$ python3 -q
>>> import numpy as np
>>> import numpy.linalg as la
>>> np.set_printoptions(precision=2, suppress=True, linewidth=160, floatmode="fixed")
>>> def rd(a):
...     return np.round(a, 2) + 0
... 
>>> data = np.load("dump.npy")
>>> print(data)
[[1.00 0.50 0.25 0.12]
 [0.50 1.00 0.50 0.25]
 [0.25 0.50 1.00 0.50]
 [0.12 0.25 0.50 1.00]]
>>> r0 = np.array([2, -2, -3, 0])
>>> A2 = data + np.outer(r0, np.eye(4)[3])
>>> print(A2)
[[ 1.00  0.50  0.25  2.12]
 [ 0.50  1.00  0.50 -1.75]
 [ 0.25  0.50  1.00 -2.50]
 [ 0.12  0.25  0.50  1.00]]
>>> t3 = np.stack([A2, -1 * A2, A2[::-1]])
>>> print(rd(la.det(t3)))
[1.28 1.28 1.28]
>>> print(t3.shape)
(3, 4, 4)
>>> print(t3.sum(axis=0))
[[ 0.12  0.25  0.50  1.00]
 [ 0.25  0.50  1.00 -2.50]
 [ 0.50  1.00  0.50 -1.75]
 [ 1.00  0.50  0.25  2.12]]
>>> print(la.matrix_rank(t3.reshape(3, -1)))
2
>>> print(la.matrix_rank(data))
4
>>> print(rd(data.mean(axis=0)))
[0.47 0.56 0.56 0.47]
>>> print(np.diff(data, axis=0))
[[-0.50  0.50  0.25  0.13]
 [-0.25 -0.50  0.50  0.25]
 [-0.13 -0.25 -0.50  0.50]]
>>> data[4]
Traceback (most recent call last):
  File "<python-input-17>", line 1, in <module>
    data[4]
    ~~~~^^^
IndexError: index 4 is out of bounds for axis 0 with size 4
>>> np.zeros(4, 4)
Traceback (most recent call last):
  File "<python-input-18>", line 1, in <module>
    np.zeros(4, 4)
    ~~~~~~~~^^^^^^
TypeError: Cannot interpret '4' as a data type
>>> arr = np.loadtxt("w.csv", delimiter=",")
>>> print(arr)
[[ 1.57 -1.29 -1.38  2.97 -0.36]
 [-1.06  0.65  1.20 -2.06  0.24]
 [ 1.07  0.03 -1.57  1.72  0.16]
 [-2.39  0.79  2.62 -3.80 -0.17]
 [-1.06  0.35  1.07 -1.58 -0.10]
 [-0.23  0.62  0.03 -0.74  0.29]
 [ 0.10  0.17 -0.35  0.21  0.04]
 [ 0.33  0.21 -0.55  0.39  0.19]
 [-1.91  0.59  2.26 -3.20 -0.08]
 [-1.67  0.91  1.68 -2.85  0.10]
 [ 0.37 -0.05 -0.49  0.59  0.03]
 [-1.05  0.26  1.21 -1.66 -0.16]
 [-2.21  1.19  2.24 -3.83  0.11]
 [-1.02  0.21  1.08 -1.43 -0.19]
 [-2.93  0.70  3.31 -4.43 -0.37]
 [ 0.37 -0.09 -0.53  0.66 -0.05]]
>>> cen = arr - arr.mean(axis=0)
>>> U, s, vt = la.svd(cen, full_matrices=False)
>>> print(rd(cen.mean(axis=0)))
[0.00 0.00 0.00 0.00 0.00]
>>> print(rd(np.abs(vt[-1])))
[0.30 0.63 0.57 0.35 0.26]
>>> print(rd(s ** 2 / (s ** 2).sum()))
[0.98 0.02 0.00 0.00 0.00]
>>> print((np.sign(U[:, 0]) == np.sign(U[0, 0])).astype(int))
[1 0 1 0 0 1 1 1 0 0 1 0 0 0 0 1]
>>> t3 = np.stack([arr, 4 * arr, arr[::-1]])
>>> print(la.matrix_rank(t3.reshape(3, -1)))
2
>>> print(t3.shape)
(3, 16, 5)
>>> print(rd(la.norm(t3, axis=(1, 2))))
[13.21 52.83 13.21]
>>> print((t3 @ arr.T).shape)
(3, 16, 16)
>>> A2 = np.array([[0, -1, 1], [0, -2, 0], [1, -1, -2], [1, 1, -1], [-1, -1, 1]])
>>> print(np.vstack([arr, A2.T]).shape)
(19, 5)
>>> print(rd(np.einsum("ij->j", arr)))
[-11.72   5.25  11.83 -19.04  -0.32]
>>> print(la.matrix_rank(np.vstack([arr, A2.T])))
5
